$ ipython --no-banner

In [1]: import numpy as np

In [2]: np.set_printoptions(precision=1, suppress=True, linewidth=140, legacy="1.25")

In [3]: arr = np.loadtxt("case9.csv", delimiter=",")

In [4]: arr.round(1) + 0
Out[4]: 
array([[ 0.5, -0.1, -0.5,  0.1],
       [-0.1,  0. ,  0.1,  0. ],
       [-0.5,  0.1,  0.4, -0.1],
       [ 0.1,  0. , -0.1,  0. ]])

In [5]: [round(float(x), 1) for x in np.linalg.svd(arr, compute_uv=False)[:3]]
Out[5]: [1.0, 0.0, 0.0]

In [6]: round(float(np.linalg.norm(arr, 2) / np.linalg.norm(arr)), 1)
Out[6]: 1.0

In [7]: np.round(np.sort(np.abs(np.linalg.eigvals(arr))), 1) + 0
Out[7]: array([0., 0., 0., 1.])

In [8]: round(np.trace(arr), 1)
Out[8]: 1.0

In [9]: (arr - arr.T) / 2
Out[9]: 
array([[0., 0., 0., 0.],
       [0., 0., 0., 0.],
       [0., 0., 0., 0.],
       [0., 0., 0., 0.]])

In [10]: T = np.stack([arr, -2 * arr, arr[::-1]])

In [11]: np.round(np.linalg.det(T), 1) + 0
Out[11]: array([0., 0., 0.])

In [12]: (T @ arr.T).shape
Out[12]: (3, 4, 4)

In [13]: vec = np.array([-1, -1, -1, -4])

In [14]: np.round(np.trace(arr), 1)
Out[14]: 1.0

In [15]: A = np.load("w.npy")

In [16]: A
Out[16]: 
array([[-3.4, -7.7,  0.4, -5.2,  1.1],
       [ 4.2,  7.3, -1.6,  4.6, -2.4],
       [-5. , -6.2,  3.1, -3.3,  4.2],
       [ 5.3,  4.2, -4.5,  1.4, -5.7],
       [ 4.4,  7.1, -2. ,  4.2, -2.9],
       [ 3.5, -2.5, -5.4, -3.5, -6.3],
       [ 2.9, -3.4, -5.2, -4.1, -6. ],
       [ 3.7,  7.6, -0.9,  5. , -1.7],
       [-0.1,  6.6,  3.3,  5.7,  3.5],
       [ 3.5, -2.5, -5.4, -3.6, -6.3],
       [-1.2, -7.4, -2.1, -5.9, -2. ],
       [-5.2, -2.7,  5. , -0.2,  6.3],
       [ 2.8, -3.6, -5.1, -4.2, -5.9],
       [ 1.9, -4.9, -4.6, -4.9, -5.2],
       [ 4.9,  6.3, -3. ,  3.4, -4.1],
       [-4.7, -0.4,  5.5,  1.6,  6.7],
       [ 3. ,  7.8,  0.1,  5.5, -0.5],
       [-5.3, -3.5,  4.8, -0.8,  6. ],
       [ 3.6, -2.3, -5.4, -3.4, -6.4],
       [ 4.9,  1.1, -5.4, -1.1, -6.6],
       [-5.3, -4.8,  4.1, -2. ,  5.3],
       [ 2.2, -4.5, -4.8, -4.7, -5.5],
       [ 4.8,  6.6, -2.6,  3.7, -3.7],
       [ 5.3,  4.2, -4.5,  1.4, -5.7],
       [ 5.1,  1.7, -5.3, -0.6, -6.5],
       [-0.7,  6.2,  3.8,  5.6,  4.1]])

In [17]: Uu, sigma, VT = np.linalg.svd(A)

In [18]: sigma.round(1) + 0
Out[18]: array([38.6, 33.3,  0. ,  0. ,  0. ])

In [19]: B = Uu[:, :2] @ np.diag(sigma[:2]) @ VT[:2]

In [20]: round(float(np.linalg.norm(A - B) / np.linalg.norm(A)), 1)
Out[20]: 0.0

In [21]: np.linalg.matrix_rank(B)
Out[21]: 2

In [22]: round(np.abs(A - B).max(), 1)
Out[22]: 0.0

In [23]: np.linalg.matrix_rank(A, rtol=0.05)
Out[23]: 2

In [24]: np.round(np.linalg.norm(A - B, 2), 1), round(sigma[2], 1)
Out[24]: (0.0, 0.0)
